$ python3 -q
>>> import numpy as np
>>> np.set_printoptions(suppress=True, linewidth=100)
>>> F = np.loadtxt("case6.csv", delimiter=",")
>>> F
array([[-2., -1.,  0.],
       [-2., -1.,  0.],
       [ 0.,  0.,  0.],
       [ 8.,  4.,  0.]])
>>> r0 = np.array([9, 2, 3])
>>> np.convolve(F[3], r0)
array([72., 52., 32., 12.,  0.])
>>> np.array([np.convolve(row, r0, "same") for row in F])
array([[-13.,  -8.,  -3.],
       [-13.,  -8.,  -3.],
       [  0.,   0.,   0.],
       [ 52.,  32.,  12.]])
>>> np.polyval(r0, F[3])
array([595., 155.,   3.])
>>> np.correlate(F[3], F[0], "full")
array([  0.,  -8., -20.,  -8.,   0.])
>>> U, s, Vt = np.linalg.svd(F)
>>> np.argmax(s[:-1] / (s[1:] + 1e-6)) + 1
np.int64(1)
>>> A2 = U[:, :1] @ np.diag(s[:1]) @ Vt[:1]
>>> A2.round(4)
array([[-2., -1.,  0.],
       [-2., -1.,  0.],
       [ 0.,  0.,  0.],
       [ 8.,  4.,  0.]])
>>> np.linalg.matrix_rank(F, rtol=0.05)
np.int64(1)
>>> round(np.linalg.norm(F - A2) / np.linalg.norm(F), 4)
np.float64(0.0)
>>> np.linalg.matrix_rank(A2)
np.int64(1)
>>> round(np.linalg.norm(F - A2, 2), 4), round(s[1], 4)
(np.float64(0.0), np.float64(0.0))
>>> round(np.abs(F - A2).max(), 4)
np.float64(0.0)
>>> round(float(np.linalg.norm(F, 2) / np.linalg.norm(F)), 4)
1.0
>>> np.linalg.cond(F) > 100
np.True_
>>> X = np.array([[0, 0, 1, 0], [0, 0, 0, 0], [1, 0, 0, 0], [0, 0, 0, 0]])
>>> X
array([[0, 0, 1, 0],
       [0, 0, 0, 0],
       [1, 0, 0, 0],
       [0, 0, 0, 0]])
>>> U, s, Vt = np.linalg.svd(X, full_matrices=False)
>>> np.cumsum(s ** 2) / np.sum(s ** 2)
array([0.5, 1. , 1. , 1. ])
>>> s
array([1., 1., 0., 0.])
>>> np.allclose(U * s @ Vt, X)
True
>>> Vt @ Vt.T
array([[1., 0., 0., 0.],
       [0., 1., 0., 0.],
       [0., 0., 1., 0.],
       [0., 0., 0., 1.]])
>>> s / s[0]
array([1., 1., 0., 0.])
>>> round(np.sqrt((s ** 2).sum()), 4), round(float(np.linalg.norm(X)), 4)
(np.float64(1.4142), 1.4142)
>>> (s > 1e-8).sum()
np.int64(2)
>>> U.T @ X @ Vt.T
array([[1., 0., 0., 0.],
       [0., 1., 0., 0.],
       [0., 0., 0., 0.],
       [0., 0., 0., 0.]])
>>> try:
...     np.linalg.cholesky(X)
... except np.linalg.LinAlgError as e:
...     print("failed:", e)
... 
failed: Matrix is not positive definite
>>> round(np.linalg.eigvalsh(X).min(), 4)
np.float64(-1.0)
>>> vec = np.array([2, 0, 3, -2])
>>> h = np.maximum(X @ vec, 0)
>>> np.maximum(X @ (3 * vec), 0)
array([9, 0, 6, 0])
>>> np.maximum(X @ vec, 0) - np.maximum(-X @ vec, 0)
array([3, 0, 2, 0])
>>> assert X == X.T
Traceback (most recent call last):
  File "<python-input-37>", line 1, in <module>
    assert X == X.T
           ^^^^^^^^
ValueError: The truth value of an array with more than one element is ambiguous. Use a.any() or a.all()
>>> X @ X
array([[1, 0, 0, 0],
       [0, 0, 0, 0],
       [0, 0, 1, 0],
       [0, 0, 0, 0]])
>>> np.linalg.matrix_power(X, 3)
array([[0, 0, 1, 0],
       [0, 0, 0, 0],
       [1, 0, 0, 0],
       [0, 0, 0, 0]])
>>> round(float(np.linalg.det(X)), 4)
0.0
>>> np.linalg.determinant(X)
Traceback (most recent call last):
  File "<python-input-41>", line 1, in <module>
    np.linalg.determinant(X)
    ^^^^^^^^^^^^^^^^^^^^^
AttributeError: module 'numpy.linalg' has no attribute 'determinant'
>>> np.round(np.linalg.norm(X, 2) / np.linalg.norm(X), 4)
np.float64(0.7071)
>>> np.argsort(-np.linalg.norm(X, axis=0).round(6), kind="stable")[:3]
array([0, 2, 1])
>>> np.linalg.matrix_rank(X, rtol=0.1)
np.int64(2)
>>> [round(float(x), 4) for x in np.linalg.svd(X, compute_uv=False)[:3]]
[1.0, 1.0, 0.0]
